% ipython --no-banner

In [1]: import numpy as np

In [2]: np.set_printoptions(precision=1, suppress=True, linewidth=140)

In [3]: arr = np.loadtxt("run6.csv", delimiter=",")

In [4]: arr
Out[4]: 
array([[  6.6,  -2.4,   2.2,   0.2,  10.4],
       [  3.6,  -8. ,   0.9,   3.7,   6.8],
       [  1.6,   2.2,  -1. ,  -4.4,  10.9],
       [  1.9,   5.5,  -5.8, -12.3,  21. ],
       [  1.7,  -1. ,  -0.3,  -1.5,   8.7],
       [  2.5,   2.8,   2.5,  -1.2,   6.2],
       [  5.3,  -5.3,   4. ,   4.8,   4.4],
       [  4.5,  -2.3,   3.4,   2.4,   5.5],
       [  0.3,   0.5,   5.2,   4.2,  -2.2],
       [  5.8,  -5. ,   5.1,   5.7,   3.1],
       [  4. ,   0.8,   4.4,   1.6,   4.2]])

In [5]: Ac = arr - arr.mean(axis=0)

In [6]: vecs = np.linalg.svd(Ac)[2][:4]

In [7]: Y = Ac - Ac @ vecs.T @ vecs

In [8]: np.round((Ac @ vecs.T).std(axis=0), 1) + 0
Out[8]: array([8.3, 3.5, 1.7, 0. ])

In [9]: np.round(Y.std(axis=0), 1) + 0
Out[9]: array([0., 0., 0., 0., 0.])

In [10]: cent = arr[[6, 7]].astype(float)

In [11]: for _ in range(7):
    ...:     idx = np.linalg.norm(arr[:, None] - cent, axis=-1).argmin(axis=1)
    ...:     cent = np.array([arr[idx == j].mean(axis=0) for j in range(2)])
    ...: 

In [12]: idx
Out[12]: array([1, 0, 1, 1, 1, 1, 0, 0, 0, 0, 0])

In [13]: np.bincount(idx)
Out[13]: array([6, 5])

In [14]: D = np.linalg.norm(arr[:, None] - arr[None], axis=-1)

In [15]: np.linalg.norm(arr, axis=1)
Out[15]: array([12.8, 11.7, 12. , 25.7,  9.1,  7.7, 10.7,  8.5,  7.1, 11.3,  7.5])

In [16]: D[:5, :5]
Out[16]: 
array([[ 0. ,  8.2,  8.8, 20.4,  6.2],
       [ 8.2,  0. , 13.8, 26.2,  9.2],
       [ 8.8, 13.8,  0. , 14.2,  4.8],
       [20.4, 26.2, 14.2,  0. , 18.4],
       [ 6.2,  9.2,  4.8, 18.4,  0. ]])

In [17]: (D + 1e9 * np.eye(11)).round(6).argmin(axis=1)
Out[17]: array([ 7,  6,  4,  2,  2, 10,  9, 10, 10,  6,  7])

In [18]: np.linalg.matrix_rank(D ** 2)
Out[18]: np.int64(5)

In [19]: Y = arr / np.sqrt((arr ** 2).mean(axis=1, keepdims=True))

In [20]: np.linalg.matrix_rank(Y) == np.linalg.matrix_rank(arr)
Out[20]: np.True_

In [21]: Y[1]
Out[21]: array([ 0.7, -1.5,  0.2,  0.7,  1.3])

In [22]: np.linalg.norm(Y, axis=1)
Out[22]: array([2.2, 2.2, 2.2, 2.2, 2.2, 2.2, 2.2, 2.2, 2.2, 2.2, 2.2])

In [23]: np.linalg.cond(arr) > 100
Out[23]: np.True_

In [24]: A = np.load("block7.npy")

In [25]: A
Out[25]: 
array([[ 0, -2,  1,  0, -6,  3],
       [-2, -2,  1, -6, -6,  3],
       [-2,  2, -3, -6,  6, -9],
       [ 0, -6,  3,  0,  0,  0],
       [-6, -6,  3,  0,  0,  0],
       [-6,  6, -9,  0,  0,  0]])

In [26]: q, vecs = np.linalg.qr(A[:, :3])[0], np.linalg.qr(A[:, 3:])[0]

In [27]: sig = np.linalg.svd(q.T @ vecs, compute_uv=False)

In [28]: sig
Out[28]: array([0.3, 0.3, 0.3])

In [29]: round(np.abs(np.linalg.eigvals(A)).max(), 1)
Out[29]: np.float64(14.2)

In [30]: (A - A.T) / 2
Out[30]: 
array([[ 0. ,  0. ,  1.5,  0. ,  0. ,  4.5],
       [ 0. ,  0. , -0.5,  0. ,  0. , -1.5],
       [-1.5,  0.5,  0. , -4.5,  1.5,  0. ],
       [ 0. ,  0. ,  4.5,  0. ,  0. ,  0. ],
       [ 0. ,  0. , -1.5,  0. ,  0. ,  0. ],
       [-4.5,  1.5,  0. ,  0. ,  0. ,  0. ]])

In [31]: np.sort(np.abs(np.linalg.eigvals(A)))
Out[31]: array([ 2.5,  3.5,  5.1,  7.1, 10.2, 14.2])

In [32]: np.allclose(A, A.T)
Out[32]: False

In [33]: u, g = A[5], A[1]

In [34]: u @ g
Out[34]: np.int64(-9)

In [35]: pr = (u @ g) / (u @ u) * u

In [36]: round(float(np.linalg.norm(u + g) ** 2 + np.linalg.norm(u - g) ** 2), 1)
Out[36]: 486.0

In [37]: pr
Out[37]: array([ 0.4, -0.4,  0.5, -0. , -0. , -0. ])

In [38]: M = np.load("x.npy")

In [39]: M.round(1) + 0
Out[39]: 
array([[ 0.2, -0.3, -0.2,  0. ,  0.2],
       [-0.3,  0.4,  0.3,  0. , -0.3],
       [-0.2,  0.3,  0.2,  0. , -0.2],
       [ 0. ,  0. ,  0. ,  0. ,  0. ],
       [ 0.2, -0.3, -0.2,  0. ,  0.2]])

In [40]: rng = np.random.default_rng(98346)

In [41]: Y = M + rng.integers(-2, 3, (5, 1)) @ rng.integers(-2, 3, (1, 5))

In [42]: Y.round(1) + 0
Out[42]: 
array([[ 4.2,  1.7, -4.2,  0. ,  4.2],
       [ 1.7,  1.4, -1.7,  0. ,  1.7],
       [-4.2, -1.7,  4.2,  0. , -4.2],
       [ 2. ,  1. , -2. ,  0. ,  2. ],
       [ 4.2,  1.7, -4.2,  0. ,  4.2]])

In [43]: np.abs(Y - M).sum(axis=1)
Out[43]: array([14.,  7., 14.,  7., 14.])

In [44]: Y - M
Out[44]: 
array([[ 4.,  2., -4.,  0.,  4.],
       [ 2.,  1., -2.,  0.,  2.],
       [-4., -2.,  4.,  0., -4.],
       [ 2.,  1., -2.,  0.,  2.],
       [ 4.,  2., -4.,  0.,  4.]])

In [45]: np.round(np.linalg.svd(Y - M, compute_uv=False), 1) + 0
Out[45]: array([13.5,  0. ,  0. ,  0. ,  0. ])
